$ python3 -q
>>> import numpy as np
>>> import numpy.linalg as la
>>> np.set_printoptions(precision=2, suppress=True, linewidth=200)
>>> mat = np.array([[2, 3, 0, 0], [3, 3, 0, 0], [0, 0, 2, 3], [0, 0, 3, 3]])
>>> mat
array([[2, 3, 0, 0],
       [3, 3, 0, 0],
       [0, 0, 2, 3],
       [0, 0, 3, 3]])
>>> A2 = mat / np.sqrt((mat ** 2).mean(axis=1, keepdims=True))
>>> mat - mat.mean(axis=1, keepdims=True)
array([[ 0.75,  1.75, -1.25, -1.25],
       [ 1.5 ,  1.5 , -1.5 , -1.5 ],
       [-1.25, -1.25,  0.75,  1.75],
       [-1.5 , -1.5 ,  1.5 ,  1.5 ]])
>>> A2[0]
array([1.11, 1.66, 0.  , 0.  ])
>>> rng = np.random.default_rng(315)
>>> labels = rng.permutation(4)
>>> labels
array([0, 1, 2, 3])
>>> A2 = mat[labels][:, labels]
>>> np.allclose(A2, mat)
True
>>> round(la.det(A2), 2), round(la.det(mat[labels]), 2)
(np.float64(9.0), np.float64(9.0))
>>> np.trace(A2)
np.int64(10)
>>> np.diag(A2)
array([2, 3, 2, 3])
>>> np.sort(np.abs(la.eigvals(A2)))
array([0.54, 0.54, 5.54, 5.54])
>>> w, evecs = la.eig(mat)
>>> np.sort(la.eigvals(la.inv(mat)))
array([-1.85, -1.85,  0.18,  0.18])
>>> round(float(np.prod(w)), 2)
9.0
>>> np.sort(la.eigvals(mat @ mat))
array([ 0.29,  0.29, 30.71, 30.71])
>>> round(la.norm(mat, 2) / la.norm(mat), 2)
np.float64(0.7)
>>> np.abs(la.svd(mat)[2][-1])
array([0.  , 0.  , 0.76, 0.65])
>>> arr = np.loadtxt("a.csv", delimiter=",")
>>> arr
array([[ 4.,  3.,  7.,  8.,  5.,  0.,  5.,  9.,  6.],
       [ 6.,  4., 14., 10., 13.,  6.,  7., 15., 10.],
       [14.,  6., 21., 15., 17., 15.,  7., 18., 19.],
       [19., 10., 21., 22., 17., 20., 15., 19., 23.],
       [26., 12., 26., 30., 23., 24., 15., 20., 27.],
       [28., 12., 32., 34., 26., 32., 23., 25., 32.],
       [37., 20., 39., 42., 30., 33., 28., 29., 41.],
       [43., 26., 42., 49., 31., 33., 30., 30., 43.],
       [51., 35., 46., 51., 36., 34., 34., 34., 47.],
       [59., 38., 47., 57., 38., 38., 34., 34., 49.],
       [65., 41., 50., 59., 46., 39., 37., 39., 53.],
       [74., 50., 53., 62., 49., 41., 40., 45., 55.],
       [74., 59., 59., 64., 56., 41., 41., 45., 58.],
       [83., 68., 60., 66., 65., 47., 45., 54., 66.],
       [86., 74., 66., 66., 69., 49., 51., 56., 69.]])
>>> A2 = arr / la.norm(arr, axis=1)
Traceback (most recent call last):
  File "<python-input-25>", line 1, in <module>
    A2 = arr / la.norm(arr, axis=1)
         ~~~~^~~~~~~~~~~~~~~~~~~~~~
ValueError: operands could not be broadcast together with shapes (15,9) (15,) 
>>> A2 = arr / la.norm(arr, axis=1, keepdims=True)
>>> cov = A2 @ A2.T
>>> np.argwhere(np.triu(np.abs(cov) > 0.95, 1))
array([[ 0,  1],
       [ 1,  2],
       [ 2,  3],
       [ 2,  4],
       [ 2,  5],
       [ 2,  6],
       [ 2,  7],
       [ 2,  8],
       [ 2, 10],
       [ 3,  4],
       [ 3,  5],
       [ 3,  6],
       [ 3,  7],
       [ 3,  8],
       [ 3,  9],
       [ 3, 10],
       [ 3, 11],
       [ 3, 12],
       [ 3, 13],
       [ 3, 14],
       [ 4,  5],
       [ 4,  6],
       [ 4,  7],
       [ 4,  8],
       [ 4,  9],
       [ 4, 10],
       [ 4, 11],
       [ 4, 12],
       [ 4, 13],
       [ 4, 14],
       [ 5,  6],
       [ 5,  7],
       [ 5,  8],
       [ 5,  9],
       [ 5, 10],
       [ 5, 11],
       [ 5, 12],
       [ 5, 13],
       [ 5, 14],
       [ 6,  7],
       [ 6,  8],
       [ 6,  9],
       [ 6, 10],
       [ 6, 11],
       [ 6, 12],
       [ 6, 13],
       [ 6, 14],
       [ 7,  8],
       [ 7,  9],
       [ 7, 10],
       [ 7, 11],
       [ 7, 12],
       [ 7, 13],
       [ 7, 14],
       [ 8,  9],
       [ 8, 10],
       [ 8, 11],
       [ 8, 12],
       [ 8, 13],
       [ 8, 14],
       [ 9, 10],
       [ 9, 11],
       [ 9, 12],
       [ 9, 13],
       [ 9, 14],
       [10, 11],
       [10, 12],
       [10, 13],
       [10, 14],
       [11, 12],
       [11, 13],
       [11, 14],
       [12, 13],
       [12, 14],
       [13, 14]])
>>> (cov - 2 * np.eye(15)).round(6).argmax(axis=1)
array([ 1,  2,  3,  5,  6,  3,  7,  6,  9, 10,  9, 10, 13, 14, 13])
>>> round(float(np.degrees(np.arccos(np.clip(cov[9, 8], -1, 1)))), 2)
2.91
>>> cov[9]
array([0.89, 0.9 , 0.95, 0.98, 0.99, 0.98, 0.99, 1.  , 1.  , 1.  , 1.  , 1.  , 0.99, 0.99, 0.99])
>>> left, s, Vh = la.svd(arr)
>>> np.argmax(s[:-1] / (s[1:] + 1e-6)) + 1
np.int64(1)
>>> A2 = left[:, :1] @ np.diag(s[:1]) @ Vh[:1]
>>> la.matrix_rank(A2)
np.int64(1)
>>> round(float(np.abs(arr - A2).max()), 2)
13.28
>>> round(la.norm(arr - A2) / la.norm(arr), 2)
np.float64(0.1)
>>> la.matrix_rank(arr, rtol=0.05)
np.int64(2)
>>> th = np.radians(36)
>>> r_ = np.eye(9)
>>> r_[1, 1] = r_[7, 7] = np.cos(th)
>>> r_[1, 7], r_[7, 1] = -np.sin(th), np.sin(th)
>>> r_
array([[ 1.  ,  0.  ,  0.  ,  0.  ,  0.  ,  0.  ,  0.  ,  0.  ,  0.  ],
       [ 0.  ,  0.81,  0.  ,  0.  ,  0.  ,  0.  ,  0.  , -0.59,  0.  ],
       [ 0.  ,  0.  ,  1.  ,  0.  ,  0.  ,  0.  ,  0.  ,  0.  ,  0.  ],
       [ 0.  ,  0.  ,  0.  ,  1.  ,  0.  ,  0.  ,  0.  ,  0.  ,  0.  ],
       [ 0.  ,  0.  ,  0.  ,  0.  ,  1.  ,  0.  ,  0.  ,  0.  ,  0.  ],
       [ 0.  ,  0.  ,  0.  ,  0.  ,  0.  ,  1.  ,  0.  ,  0.  ,  0.  ],
       [ 0.  ,  0.  ,  0.  ,  0.  ,  0.  ,  0.  ,  1.  ,  0.  ,  0.  ],
       [ 0.  ,  0.59,  0.  ,  0.  ,  0.  ,  0.  ,  0.  ,  0.81,  0.  ],
       [ 0.  ,  0.  ,  0.  ,  0.  ,  0.  ,  0.  ,  0.  ,  0.  ,  1.  ]])
>>> A2 = arr @ r_.T
>>> np.abs(A2 - arr).max(axis=0)
array([ 0.  , 47.05,  0.  ,  0.  ,  0.  ,  0.  ,  0.  , 32.8 ,  0.  ])
>>> la.svd(arr, compute_uv=False), la.svd(A2, compute_uv=False)
(array([470.89,  41.48,  19.52,  10.4 ,   8.57,   6.1 ,   4.2 ,   3.66,   2.83]), array([470.89,  41.48,  19.52,  10.4 ,   8.57,   6.1 ,   4.2 ,   3.66,   2.83]))
>>> np.round(la.det(r_), 2), round(np.trace(r_), 2)
(np.float64(1.0), np.float64(8.62))
>>> la.svd(r_, compute_uv=False)
array([1., 1., 1., 1., 1., 1., 1., 1., 1.])
>>> np.round(r_.T @ r_, 2) + 0
array([[1., 0., 0., 0., 0., 0., 0., 0., 0.],
       [0., 1., 0., 0., 0., 0., 0., 0., 0.],
       [0., 0., 1., 0., 0., 0., 0., 0., 0.],
       [0., 0., 0., 1., 0., 0., 0., 0., 0.],
       [0., 0., 0., 0., 1., 0., 0., 0., 0.],
       [0., 0., 0., 0., 0., 1., 0., 0., 0.],
       [0., 0., 0., 0., 0., 0., 1., 0., 0.],
       [0., 0., 0., 0., 0., 0., 0., 1., 0.],
       [0., 0., 0., 0., 0., 0., 0., 0., 1.]])
>>> np.round(r_ @ r_.T, 2) + 0
array([[1., 0., 0., 0., 0., 0., 0., 0., 0.],
       [0., 1., 0., 0., 0., 0., 0., 0., 0.],
       [0., 0., 1., 0., 0., 0., 0., 0., 0.],
       [0., 0., 0., 1., 0., 0., 0., 0., 0.],
       [0., 0., 0., 0., 1., 0., 0., 0., 0.],
       [0., 0., 0., 0., 0., 1., 0., 0., 0.],
       [0., 0., 0., 0., 0., 0., 1., 0., 0.],
       [0., 0., 0., 0., 0., 0., 0., 1., 0.],
       [0., 0., 0., 0., 0., 0., 0., 0., 1.]])
>>> la.norm(r_, axis=0)
array([1., 1., 1., 1., 1., 1., 1., 1., 1.])
>>> la.pinv(r_)
array([[ 1.  ,  0.  ,  0.  ,  0.  ,  0.  ,  0.  ,  0.  ,  0.  ,  0.  ],
       [ 0.  ,  0.81,  0.  ,  0.  ,  0.  ,  0.  ,  0.  ,  0.59,  0.  ],
       [ 0.  ,  0.  ,  1.  ,  0.  ,  0.  ,  0.  ,  0.  ,  0.  ,  0.  ],
       [ 0.  ,  0.  ,  0.  ,  1.  ,  0.  ,  0.  ,  0.  ,  0.  ,  0.  ],
       [ 0.  ,  0.  ,  0.  ,  0.  ,  1.  ,  0.  ,  0.  ,  0.  ,  0.  ],
       [ 0.  ,  0.  ,  0.  ,  0.  ,  0.  ,  1.  ,  0.  ,  0.  ,  0.  ],
       [ 0.  ,  0.  ,  0.  ,  0.  ,  0.  ,  0.  ,  1.  ,  0.  ,  0.  ],
       [ 0.  , -0.59,  0.  ,  0.  ,  0.  ,  0.  ,  0.  ,  0.81,  0.  ],
       [ 0.  ,  0.  ,  0.  ,  0.  ,  0.  ,  0.  ,  0.  ,  0.  ,  1.  ]])
